$ python -q
>>> import numpy as np
>>> np.set_printoptions(precision=3, suppress=True, linewidth=200)
>>> W0 = np.load("data.npy")
>>> W0
array([[-2,  0,  0,  0],
       [-2,  4,  0,  0],
       [ 3, -3, -5,  0],
       [-5,  2, -4,  3]])
>>> O = W0.astype(float).copy()
>>> for j in range(4):
...     O[:, j] -= O[:, :j] @ (O[:, :j].T @ O[:, j])
...     O[:, j] /= np.linalg.norm(O[:, j])
... 
>>> np.round(O.T @ W0, 3) + 0
array([[ 6.481, -4.166,  0.772, -2.315],
       [ 0.   ,  3.412,  2.993, -1.068],
       [ 0.   ,  0.   ,  5.607, -1.252],
       [ 0.   ,  0.   ,  0.   ,  0.968]])
>>> np.round(O.T @ O, 3) + 0
array([[1., 0., 0., 0.],
       [0., 1., 0., 0.],
       [0., 0., 1., 0.],
       [0., 0., 0., 1.]])
>>> w, vecs = np.linalg.eig(W0)
>>> W0 @ vecs[:, 0] - w[0] * vecs[:, 0]
array([0., 0., 0., 0.])
>>> np.sort(np.linalg.eigvals(W0.T))
array([-5., -2.,  3.,  4.])
>>> np.prod(w)
np.float64(120.0)
>>> mat = np.load("mat.npy")
>>> mat
array([[ 3.07, -1.2 , -2.27, -0.66, -0.93, -1.16],
       [-2.97,  3.06,  2.35, -0.2 ,  0.39,  0.57],
       [-0.37,  2.07, -0.13, -0.3 , -0.48, -1.33],
       [ 4.26, -3.4 , -2.66, -0.68, -0.74, -0.08],
       [-0.29,  0.81, -0.33,  0.26, -0.18, -1.07]])
>>> rng = np.random.default_rng(58)
>>> B = mat + rng.integers(-2, 3, (5, 3)) @ rng.integers(-2, 3, (3, 6))
>>> B
array([[ 3.07, -2.2 , -1.27, -2.66, -2.93, -2.16],
       [-6.97,  5.06,  1.35,  6.8 ,  8.39,  1.57],
       [-2.37,  4.07, -0.13,  0.7 , -0.48, -1.33],
       [ 0.26, -3.4 , -2.66,  5.32,  7.26, -0.08],
       [ 1.71, -3.19,  1.67, -4.74, -4.18, -3.07]])
>>> np.round(np.linalg.svd(B - mat, compute_uv=False), 3) + 0
array([17.684,  4.659,  2.358,  0.   ,  0.   ])
>>> W = np.array([[-3, 0, 2, -3],
...     [-1, -3, -1, -1],
...     [-2, -2, 3, 2],
...     [2, 3, -2, -2],
...     [-1, -2, 3, -1],
...     [3, -3, 3, 3]])
>>> c = np.array([0, -1, 2, -2])
>>> hid = np.maximum(B @ W + c, 0)
>>> np.linalg.matrix_rank(hid)
np.int64(4)
>>> hid
array([[ 0.  , 12.5 ,  0.  ,  0.  ],
       [23.07,  0.  ,  3.33,  0.  ],
       [ 1.19,  0.  ,  0.  ,  0.  ],
       [11.08, 16.2 ,  8.84,  0.  ],
       [ 0.  ,  8.58,  1.35,  3.85]])
>>> cent = np.array([[-1, -3, -3], [0, -5, -9], [5, 1, -8], [0, -7, -9]])
>>> (hid @ cent).round(6).argmax(axis=1)
array([0, 0, 0, 0, 0])
>>> hid @ cent
array([[   0.  ,  -62.5 , -112.5 ],
       [  -6.42,  -65.88,  -95.85],
       [  -1.19,   -3.57,   -3.57],
       [  33.12, -105.4 , -249.76],
       [   6.75,  -68.5 , -122.67]])
